$ ipython --no-banner

In [1]: import numpy as np

In [2]: np.set_printoptions(precision=2, suppress=True, linewidth=140)

In [3]: def rd(a):
   ...:     return np.round(a, 2) + 0
   ...: 

In [4]: A = np.load("layer8.npy")

In [5]: print(A)
[[ 4  4  4  4  4  4  4  4  4  4  4]
 [ 4  8  8  8  8  8  8  8  8  8  8]
 [ 4  8 12 12 12 12 12 12 12 12 12]
 [ 4  8 12 16 16 16 16 16 16 16 16]
 [ 4  8 12 16 20 20 20 20 20 20 20]
 [ 4  8 12 16 20 24 24 24 24 24 24]
 [ 4  8 12 16 20 24 28 28 28 28 28]
 [ 4  8 12 16 20 24 28 32 32 32 32]
 [ 4  8 12 16 20 24 28 32 36 36 36]
 [ 4  8 12 16 20 24 28 32 36 40 40]
 [ 4  8 12 16 20 24 28 32 36 40 44]]

In [6]: # equal to its transpose

In [7]: vals, evecs = np.linalg.eigh(A)

In [8]: print(rd(np.linalg.eigvalsh(A @ A)))
[    1.04     1.16     1.41     1.88     2.76     4.61     9.04    22.32    79.51   583.6  46108.66]

In [9]: print(rd(np.abs(evecs[:, -1])))
[0.06 0.11 0.17 0.22 0.26 0.3  0.34 0.37 0.39 0.41 0.42]

In [10]: print(rd(evecs.T @ A @ evecs))
[[  1.02   0.     0.     0.     0.     0.     0.     0.     0.     0.     0.  ]
 [  0.     1.08   0.     0.     0.     0.     0.     0.     0.     0.     0.  ]
 [  0.     0.     1.19   0.     0.     0.     0.     0.     0.     0.     0.  ]
 [  0.     0.     0.     1.37   0.     0.     0.     0.     0.     0.     0.  ]
 [  0.     0.     0.     0.     1.66   0.     0.     0.     0.     0.     0.  ]
 [  0.     0.     0.     0.     0.     2.15   0.     0.     0.     0.     0.  ]
 [  0.     0.     0.     0.     0.     0.     3.01   0.     0.     0.     0.  ]
 [  0.     0.     0.     0.     0.     0.     0.     4.72   0.     0.     0.  ]
 [  0.     0.     0.     0.     0.     0.     0.     0.     8.92   0.     0.  ]
 [  0.     0.     0.     0.     0.     0.     0.     0.     0.    24.16   0.  ]
 [  0.     0.     0.     0.     0.     0.     0.     0.     0.     0.   214.73]]

In [11]: print(rd(evecs @ np.diag(vals) @ evecs.T))
[[ 4.  4.  4.  4.  4.  4.  4.  4.  4.  4.  4.]
 [ 4.  8.  8.  8.  8.  8.  8.  8.  8.  8.  8.]
 [ 4.  8. 12. 12. 12. 12. 12. 12. 12. 12. 12.]
 [ 4.  8. 12. 16. 16. 16. 16. 16. 16. 16. 16.]
 [ 4.  8. 12. 16. 20. 20. 20. 20. 20. 20. 20.]
 [ 4.  8. 12. 16. 20. 24. 24. 24. 24. 24. 24.]
 [ 4.  8. 12. 16. 20. 24. 28. 28. 28. 28. 28.]
 [ 4.  8. 12. 16. 20. 24. 28. 32. 32. 32. 32.]
 [ 4.  8. 12. 16. 20. 24. 28. 32. 36. 36. 36.]
 [ 4.  8. 12. 16. 20. 24. 28. 32. 36. 40. 40.]
 [ 4.  8. 12. 16. 20. 24. 28. 32. 36. 40. 44.]]

In [12]: print(np.unique(vals.round(6) + 0, return_counts=True)[1])
[1 1 1 1 1 1 1 1 1 1 1]

In [13]: print(rd(np.linalg.svd(A, compute_uv=False)))
[214.73  24.16   8.92   4.72   3.01   2.15   1.66   1.37   1.19   1.08   1.02]

In [14]: print(np.abs(evecs[:, -1]).round(6).argmax())
10

In [15]: print(rd(np.linalg.eigvalsh(A + 2 * np.eye(11))))
[  3.02   3.08   3.19   3.37   3.66   4.15   5.01   6.72  10.92  26.16 216.73]

In [16]: print((vals > 1e-8).sum(), (vals < -1e-8).sum())
11 0

In [17]: f = np.array([1, 1, -2])

In [18]: print(np.polyval(f, A[7]))
[  18   70  154  270  418  598  810 1054 1054 1054 1054]

In [19]: print(np.cross(A[7, :3], A[1, :3]))
[-32  16   0]

In [20]: print(np.convolve(A[7], f))
[  4  12  12  12  12  12  12  12   8   0   0 -32 -64]

In [21]: vals, evecs = np.linalg.eigh(A)

In [22]: x = np.array([4, 4, -5, 1, -5, 3, 3, 3, 4, -2, 2])

In [23]: print(rd(np.linalg.eigvalsh(A[1:, 1:])))
[  1.02   1.1    1.25   1.5    1.94   2.74   4.37   8.45  23.57 214.05]

In [24]: print(np.abs(A).sum(axis=1).max(), rd(np.abs(vals).max()))
264 214.73

In [25]: print(x @ A @ x)
2828

In [26]: x = np.array([-1, 4, 5, -5, 0, -2, -2, -3, -5, 4, 4])

In [27]: target = A @ x

In [28]: print(target)
[ -4  -4 -20 -56 -72 -88 -96 -96 -84 -52 -36]

In [29]: print(rd(np.linalg.solve(A, 3 * target)))
[ -3.  12.  15. -15.   0.  -6.  -6.  -9. -15.  12.  12.]

In [30]: print(rd(np.linalg.solve(A, A[:, 1])))
[0. 1. 0. 0. 0. 0. 0. 0. 0. 0. 0.]

In [31]: print(rd(np.linalg.solve(A, target)))
[-1.  4.  5. -5.  0. -2. -2. -3. -5.  4.  4.]

In [32]: Q, evecs = np.linalg.qr(A[:, :1])[0], np.linalg.qr(A[:, 1:])[0]

In [33]: sigma = np.linalg.svd(Q.T @ evecs, compute_uv=False)

In [34]: print(rd(np.degrees(np.arccos(sigma.clip(0, 1)))))
[7.75]

In [35]: print(rd(np.linalg.norm(Q @ Q.T - evecs @ evecs.T, 2)))
1.0

In [36]: print(rd(sigma))
[0.99]

In [37]: X = np.load("mat.npy")

In [38]: print(X)
[[0. 0. 0. 0. 0. 0. 1.]
 [0. 0. 0. 0. 0. 0. 0.]
 [0. 0. 0. 0. 0. 0. 1.]
 [0. 0. 0. 0. 0. 0. 3.]
 [0. 0. 0. 0. 0. 0. 4.]
 [0. 0. 0. 0. 0. 0. 4.]
 [1. 0. 1. 3. 4. 4. 0.]]

In [39]: # equal to its transpose

In [40]: print(X @ X)
[[ 1.  0.  1.  3.  4.  4.  0.]
 [ 0.  0.  0.  0.  0.  0.  0.]
 [ 1.  0.  1.  3.  4.  4.  0.]
 [ 3.  0.  3.  9. 12. 12.  0.]
 [ 4.  0.  4. 12. 16. 16.  0.]
 [ 4.  0.  4. 12. 16. 16.  0.]
 [ 0.  0.  0.  0.  0.  0. 43.]]

In [41]: print((X != 0).astype(int))
[[0 0 0 0 0 0 1]
 [0 0 0 0 0 0 0]
 [0 0 0 0 0 0 1]
 [0 0 0 0 0 0 1]
 [0 0 0 0 0 0 1]
 [0 0 0 0 0 0 1]
 [1 0 1 1 1 1 0]]

In [42]: print(np.abs(np.diag(np.linalg.qr(X)[1])) > 1e-9)
[ True False False False False False  True]

In [43]: print(np.unique(X.round(6), axis=0).shape)
(5, 7)

In [44]: print(rd(np.trace(np.linalg.pinv(X) @ X)))
2.0

In [45]: x = np.array([0, 1, 3, 1, -2, -3, -3])

In [46]: print((X * x).sum(axis=1))
[ -3.   0.  -3.  -9. -12. -12. -14.]

In [47]: print(np.linalg.norm(X @ x) <= np.linalg.norm(X, 2) * np.linalg.norm(x) + 1e-9)
True

In [48]: print(np.sign((X @ x).round(6)))
[-1.  0. -1. -1. -1. -1. -1.]

In [49]: print(np.einsum("ij,j->i", X, x))
[ -3.   0.  -3.  -9. -12. -12. -14.]

In [50]: left, sigma, Vh = np.linalg.svd(X)

In [51]: print(rd(sigma))
[6.56 6.56 0.   0.   0.   0.   0.  ]

In [52]: Y = left[:, :2] @ np.diag(sigma[:2]) @ Vh[:2]

In [53]: print(np.linalg.matrix_rank(X, rtol=0.05))
2

In [54]: print(rd(np.abs(X - Y).max()))
0.0

In [55]: print(rd(np.linalg.norm(X - Y) / np.linalg.norm(X)))
0.0

In [56]: left, sigma, Vh = np.linalg.svd(X)

In [57]: evecs = Vh[:(sigma > 1e-8).sum()]

In [58]: rng = np.random.default_rng(929669)

In [59]: x = X[2] + 5 * X[1] + rng.integers(2) * np.eye(7)[6]

In [60]: print(x)
[0. 0. 0. 0. 0. 0. 1.]

In [61]: print(rd(evecs.T @ evecs))
[[0.02 0.   0.02 0.07 0.09 0.09 0.  ]
 [0.   0.   0.   0.   0.   0.   0.  ]
 [0.02 0.   0.02 0.07 0.09 0.09 0.  ]
 [0.07 0.   0.07 0.21 0.28 0.28 0.  ]
 [0.09 0.   0.09 0.28 0.37 0.37 0.  ]
 [0.09 0.   0.09 0.28 0.37 0.37 0.  ]
 [0.   0.   0.   0.   0.   0.   1.  ]]

In [62]: print(rd(np.diag(evecs.T @ evecs)))
[0.02 0.   0.02 0.21 0.37 0.37 1.  ]

In [63]: print(np.linalg.matrix_rank(np.vstack([X, x])))
2

In [64]: mat = np.load("w.npy")

In [65]: print(mat)
[[ 5  6  7  8  9 10 11 12 13]
 [14 15 16 17 18 19 20 21 22]
 [23 24 25 26 27 28 29 30 31]
 [32 33 34 35 36 37 38 39 40]
 [41 42 43 44 45 46 47 48 49]
 [50 51 52 53 54 55 56 57 58]
 [59 60 61 62 63 64 65 66 67]
 [68 69 70 71 72 73 74 75 76]
 [77 78 79 80 81 82 83 84 85]
 [86 87 88 89 90 91 92 93 94]]

In [66]: # rows and columns are dependent

In [67]: left, sigma, Vh = np.linalg.svd(mat)

In [68]: evecs = Vh[:(sigma > 1e-8).sum()]

In [69]: x = mat[3] + -1 * mat[5] + rng.integers(2) * np.eye(9)[0]

In [70]: print(x)
[-17. -18. -18. -18. -18. -18. -18. -18. -18.]

In [71]: print(rd(np.diag(evecs.T @ evecs)))
[0.38 0.26 0.18 0.13 0.11 0.13 0.18 0.26 0.38]

In [72]: print(np.linalg.matrix_rank(np.vstack([mat, x])))
3

In [73]: print(np.allclose(evecs.T @ evecs @ x, x))
False

In [74]: print(np.linalg.matrix_rank(mat, rtol=0.1))
1

In [75]: print(rd(np.linalg.norm(mat, 2) / np.linalg.norm(mat)))
1.0

In [76]: Y = mat[0, 0] * mat[1:] - np.outer(mat[1:, 0], mat[0])

In [77]: print(Y)
[[   0   -9  -18  -27  -36  -45  -54  -63  -72]
 [   0  -18  -36  -54  -72  -90 -108 -126 -144]
 [   0  -27  -54  -81 -108 -135 -162 -189 -216]
 [   0  -36  -72 -108 -144 -180 -216 -252 -288]
 [   0  -45  -90 -135 -180 -225 -270 -315 -360]
 [   0  -54 -108 -162 -216 -270 -324 -378 -432]
 [   0  -63 -126 -189 -252 -315 -378 -441 -504]
 [   0  -72 -144 -216 -288 -360 -432 -504 -576]
 [   0  -81 -162 -243 -324 -405 -486 -567 -648]]

In [78]: print(np.linalg.matrix_rank(Y), np.linalg.matrix_rank(mat))
1 2

In [79]: print(mat[:, 0] / mat[0, 0])
[ 1.   2.8  4.6  6.4  8.2 10.  11.8 13.6 15.4 17.2]

In [80]: Y = mat / np.sqrt((mat ** 2).mean(axis=1, keepdims=True))

In [81]: print(mat - mat.mean(axis=1, keepdims=True))
[[-4. -3. -2. -1.  0.  1.  2.  3.  4.]
 [-4. -3. -2. -1.  0.  1.  2.  3.  4.]
 [-4. -3. -2. -1.  0.  1.  2.  3.  4.]
 [-4. -3. -2. -1.  0.  1.  2.  3.  4.]
 [-4. -3. -2. -1.  0.  1.  2.  3.  4.]
 [-4. -3. -2. -1.  0.  1.  2.  3.  4.]
 [-4. -3. -2. -1.  0.  1.  2.  3.  4.]
 [-4. -3. -2. -1.  0.  1.  2.  3.  4.]
 [-4. -3. -2. -1.  0.  1.  2.  3.  4.]
 [-4. -3. -2. -1.  0.  1.  2.  3.  4.]]

In [82]: print(np.linalg.matrix_rank(Y) == np.linalg.matrix_rank(mat))
True

In [83]: print(rd(Y[0]))
[0.53 0.64 0.75 0.85 0.96 1.07 1.17 1.28 1.39]
